% python3 -q
>>> import numpy as np
>>> import numpy.linalg as la
>>> np.set_printoptions(precision=2, suppress=True, linewidth=120)
>>> C = 3 * np.array([[1.6, -0.6, 0.8], [-0.2, 1.4, 0.8]])
>>> rng = np.random.default_rng(76)
>>> z = rng.integers(0, 2, 11)
>>> K = C[z] + rng.normal(size=(11, 3))
>>> K
array([[ 0.03,  5.63,  3.79],
       [-2.16,  3.31,  2.86],
       [ 5.13, -2.55,  3.64],
       [-0.64,  4.06,  1.96],
       [ 6.27, -2.99,  3.92],
       [-0.91,  3.88,  2.08],
       [-0.22,  3.99,  1.63],
       [ 0.49,  5.19,  2.02],
       [-0.74,  6.06,  2.12],
       [ 5.24, -3.14,  1.88],
       [ 3.73, -2.08,  2.55]])
>>> D = la.norm(K[:, None] - K[None], axis=-1)
>>> (D + 1e9 * np.eye(11)).round(6).argmin(axis=1)
array([8, 5, 4, 5, 2, 3, 3, 6, 7, 2, 2])
>>> D[2].round(6).argsort(kind="stable")[:4]
array([ 2,  4, 10,  9])
>>> la.matrix_rank(D ** 2)
np.int64(5)
>>> np.unravel_index(D.round(6).argmax(), D.shape)
(np.int64(4), np.int64(8))
>>> D.mean(axis=1).argmax()
np.int64(4)
>>> D.shape
(11, 11)
>>> Xc = K - K.mean(axis=0)
>>> U, sv, Vh = la.svd(Xc, full_matrices=False)
>>> la.matrix_rank(Xc)
np.int64(3)
>>> np.abs(Vh[-1])
array([0.35, 0.19, 0.92])
>>> np.abs(Vh[0]).argmax()
np.int64(1)
>>> m1 = np.load("block9.npy")
>>> m1
array([[0, 9, 3],
       [0, 0, 2],
       [0, 0, 0]])
>>> # null space of dimension 1
>>> np.unique(m1.round(6), axis=0).shape
(3, 3)
>>> z = rng.permutation(3)
>>> M2 = K[:, z] * rng.choice([-1, 1], 3)
>>> M2
array([[-0.03,  3.79,  5.63],
       [ 2.16,  2.86,  3.31],
       [-5.13,  3.64, -2.55],
       [ 0.64,  1.96,  4.06],
       [-6.27,  3.92, -2.99],
       [ 0.91,  2.08,  3.88],
       [ 0.22,  1.63,  3.99],
       [-0.49,  2.02,  5.19],
       [ 0.74,  2.12,  6.06],
       [-5.24,  1.88, -3.14],
       [-3.73,  2.55, -2.08]])
>>> U, _, Vh = la.svd(K.T @ M2)
>>> np.round(U @ Vh, 2) + 0
array([[-1.,  0.,  0.],
       [ 0.,  0.,  1.],
       [ 0.,  1.,  0.]])
>>> x0 = np.array([0, 2, 1])
>>> h1 = np.maximum(M2 @ x0, 0)
>>> np.tanh(M2 @ x0)
array([1.  , 1.  , 1.  , 1.  , 1.  , 1.  , 1.  , 1.  , 1.  , 0.56, 1.  ])
>>> np.maximum(M2 @ (3 * x0), 0)
array([39.64, 27.06, 14.19, 23.97, 14.56, 24.14, 21.75, 27.66, 30.92,  1.89,  9.07])
>>> np.flatnonzero(h1 > 1e-9)
array([ 0,  1,  2,  3,  4,  5,  6,  7,  8,  9, 10])
>>> rank = la.matrix_rank(m1)
>>> rank
np.int64(2)
>>> ns = la.svd(m1)[2][rank:].T
>>> la.matrix_rank(m1.T @ m1), la.matrix_rank(m1 @ m1.T)
(np.int64(2), np.int64(2))
>>> ns @ ns.T
array([[1., 0., 0.],
       [0., 0., 0.],
       [0., 0., 0.]])
>>> def softmax(z):
...     e = np.exp(z - z.max(axis=-1, keepdims=True))
...     return e / e.sum(axis=-1, keepdims=True)
... 
>>> np.round(softmax(m1[0] + 5), 2) + 0
array([0., 1., 0.])
>>> scores = m1 @ m1.T / np.sqrt(3)
>>> softmax(scores)[0] @ m1
array([0., 9., 3.])
>>> softmax(scores).round(6).argmax(axis=1)
array([0, 0, 0])
>>> W0 = np.loadtxt("layer15.csv", delimiter=",")
>>> W0
array([[-0.32,  0.47, -0.36, -0.74],
       [-0.54, -0.19,  0.78, -0.26],
       [-0.65, -0.53, -0.52,  0.19],
       [-0.43,  0.68,  0.07,  0.59]])
>>> # orthonormal columns
>>> r0 = np.array([2, -2, 2, 2])
>>> M2 = W0 + np.outer(r0, np.eye(4)[3])
>>> la.matrix_rank(M2 - W0)
np.int64(1)
>>> la.matrix_rank(la.inv(M2) - la.inv(W0), tol=1e-8)
np.int64(1)
>>> np.round(la.det(M2) / la.det(W0), 2), round(1 + la.solve(W0, r0)[3], 2)
(np.float64(1.63), np.float64(1.63))
>>> np.round(W0.T @ W0, 2) + 0
array([[1., 0., 0., 0.],
       [0., 1., 0., 0.],
       [0., 0., 1., 0.],
       [0., 0., 0., 1.]])
>>> np.round(W0 @ W0.T, 2) + 0
array([[1., 0., 0., 0.],
       [0., 1., 0., 0.],
       [0., 0., 1., 0.],
       [0., 0., 0., 1.]])
>>> x0 = np.array([1, -2, -1, 2])
>>> target = W0 @ x0
>>> beta, lr = np.zeros(4), 1 / la.norm(W0, 2) ** 2
>>> for i in range(50):
...     beta -= lr * W0.T @ (W0 @ beta - target)
...     if i % 10 == 0: print(i, round(la.norm(W0 @ beta - target), 2))
... 
0 0.0
10 0.0
20 0.0
30 0.0
40 0.0
>>> beta
array([ 1., -2., -1.,  2.])
>>> mat = np.array([[0, 0, 1, 0], [0, 0, 0, 1], [1, 0, 0, 0], [0, 1, 0, 0]])
>>> mat
array([[0, 0, 1, 0],
       [0, 0, 0, 1],
       [1, 0, 0, 0],
       [0, 1, 0, 0]])
>>> # equal to its transpose
>>> np.sort(np.abs(la.eigvals(mat)))[::-1]
array([1., 1., 1., 1.])
>>> p = np.eye(4)[0]
>>> for _ in range(3):
...     p = p @ mat
...     print(p.round(2))
... 
[0. 0. 1. 0.]
[1. 0. 0. 0.]
[0. 0. 1. 0.]
>>> x0 = np.array([0, 1, 0, -1])
>>> 4 - la.matrix_rank(mat - np.eye(4), tol=1e-8)
np.int64(2)
>>> mat.T @ (mat @ x0)
array([ 0,  1,  0, -1])
>>> U, sv, Vh = la.svd(mat, full_matrices=False)
>>> np.sqrt((sv ** 2).sum()), round(float(la.norm(mat)), 2)
(np.float64(2.0), 2.0)
>>> U.T @ U
array([[1., 0., 0., 0.],
       [0., 1., 0., 0.],
       [0., 0., 1., 0.],
       [0., 0., 0., 1.]])
>>> np.cumsum(sv ** 2) / np.sum(sv ** 2)
array([0.25, 0.5 , 0.75, 1.  ])
>>> sv / sv[0]
array([1., 1., 1., 1.])
>>> sv
array([1., 1., 1., 1.])
>>> np.allclose(U * sv @ Vh, mat)
True
>>> Vh @ Vh.T
array([[1., 0., 0., 0.],
       [0., 1., 0., 0.],
       [0., 0., 1., 0.],
       [0., 0., 0., 1.]])
>>> U.shape, sv.shape, Vh.shape
((4, 4), (4,), (4, 4))
>>> J = np.load("w.npy")
>>> J
array([[ 5,  0],
       [ 0, -3]])
>>> # symmetric, so the eigenvalues are real
>>> la.norm(J, axis=0)
array([5., 3.])
>>> J[0] @ J[1]
np.int64(0)
>>> np.round(la.norm(J, "nuc"), 2)
np.float64(8.0)
>>> np.round(la.norm(J, 2), 2)
np.float64(5.0)
>>> t3 = np.stack([J, 3 * J, J[::-1]])
>>> t3.shape
(3, 2, 2)
>>> np.einsum("bij,cij->bc", t3, t3)
array([[ 34, 102,   0],
       [102, 306,   0],
       [  0,   0,  34]])
>>> (t3 @ J.T).shape
(3, 2, 2)
>>> la.norm(t3, axis=(1, 2))
array([ 5.83, 17.49,  5.83])
>>> la.matrix_rank(t3.reshape(3, -1))
np.int64(2)
>>> la.matrix_rank(t3)
array([2, 2, 2])
>>> t3.sum(axis=0)
array([[ 20,  -3],
       [  5, -12]])
